% ipython --no-banner

In [1]: import numpy as np

In [2]: import numpy.linalg as la

In [3]: np.set_printoptions(precision=2, suppress=True, linewidth=140)

In [4]: data = np.loadtxt("arr.csv", delimiter=",")

In [5]: data.round(2) + 0
Out[5]: 
array([[-21.95, -41.67,  33.74,  67.95,  56.03,  87.33, -48.41],
       [-18.47, -39.02,  31.2 ,  63.08,  51.29,  80.91, -43.91],
       [-17.24, -38.05,  30.29,  61.32,  49.59,  78.6 , -42.3 ],
       [-16.16, -37.18,  29.47,  59.74,  48.07,  76.53, -40.87],
       [ -5.16, -27.02,  20.46,  41.73,  31.38,  53.16, -25.25],
       [  4.35,  -9.67,   7.44,  13.45,   8.45,  17.62,  -4.9 ],
       [  2.69,  -2.89,   2.99,   3.76,   2.31,   5.61,  -0.57],
       [  1.85,  -1.74,   2.11,   2.24,   1.46,   3.59,  -0.21],
       [  1.51,  -1.36,   1.77,   1.74,   1.18,   2.9 ,  -0.13],
       [  0.97,  -0.82,   1.23,   1.05,   0.77,   1.88,  -0.04],
       [  0.91,  -0.75,   1.16,   0.97,   0.72,   1.75,  -0.04],
       [  0.11,  -0.08,   0.18,   0.11,   0.1 ,   0.23,   0.  ],
       [  0.06,  -0.04,   0.09,   0.06,   0.05,   0.12,   0.  ],
       [ -0.25,   0.25,  -2.11,  -0.5 ,  -1.22,  -2.13,   0.14],
       [  3.31,  -1.04,  -6.21,   0.05,  -4.28,  -5.05,   1.76],
       [  4.16,  -1.31,  -6.86,   0.17,  -4.84,  -5.49,   2.15],
       [  5.87,  -1.83,  -8.07,   0.38,  -5.96,  -6.33,   2.96],
       [  9.45,  -2.84, -10.35,   0.71,  -8.21,  -7.98,   4.7 ],
       [ 11.47,  -3.37, -11.55,   0.86,  -9.45,  -8.88,   5.71],
       [ 21.05,  -5.62, -16.81,   1.22, -15.28, -13.09,  10.68],
       [ 21.66,  -5.75, -17.13,   1.23, -15.65, -13.35,  11.  ],
       [ 23.77,  -6.2 , -18.22,   1.25, -16.93, -14.28,  12.12],
       [ 40.91,  -9.48, -26.72,   0.91, -27.36, -21.93,  21.54],
       [ 41.92,  -9.66, -27.21,   0.87, -27.97, -22.39,  22.1 ],
       [ 66.06, -13.49, -38.55,  -0.65, -42.82, -33.59,  35.92]])

In [6]: Y = data / la.norm(data, axis=1, keepdims=True)

In [7]: C2 = Y @ Y.T

In [8]: (C2 - 2 * np.eye(25)).round(6).argmax(axis=1)
Out[8]: array([ 1,  2,  3,  2,  3,  6,  7,  8,  7, 10,  9, 12, 11, 14, 15, 14, 15, 18, 17, 20, 19, 20, 23, 22, 23])

In [9]: C2[13]
Out[9]: 
array([-0.78, -0.78, -0.78, -0.78, -0.79, -0.82, -0.85, -0.87, -0.88, -0.89, -0.9 , -0.94, -0.94,  1.  ,  0.87,  0.84,  0.8 ,  0.74,  0.71,
        0.65,  0.64,  0.64,  0.59,  0.59,  0.57])

In [10]: np.round(np.degrees(np.arccos(np.clip(C2[13, 19], -1, 1))), 2)
Out[10]: np.float64(49.68)
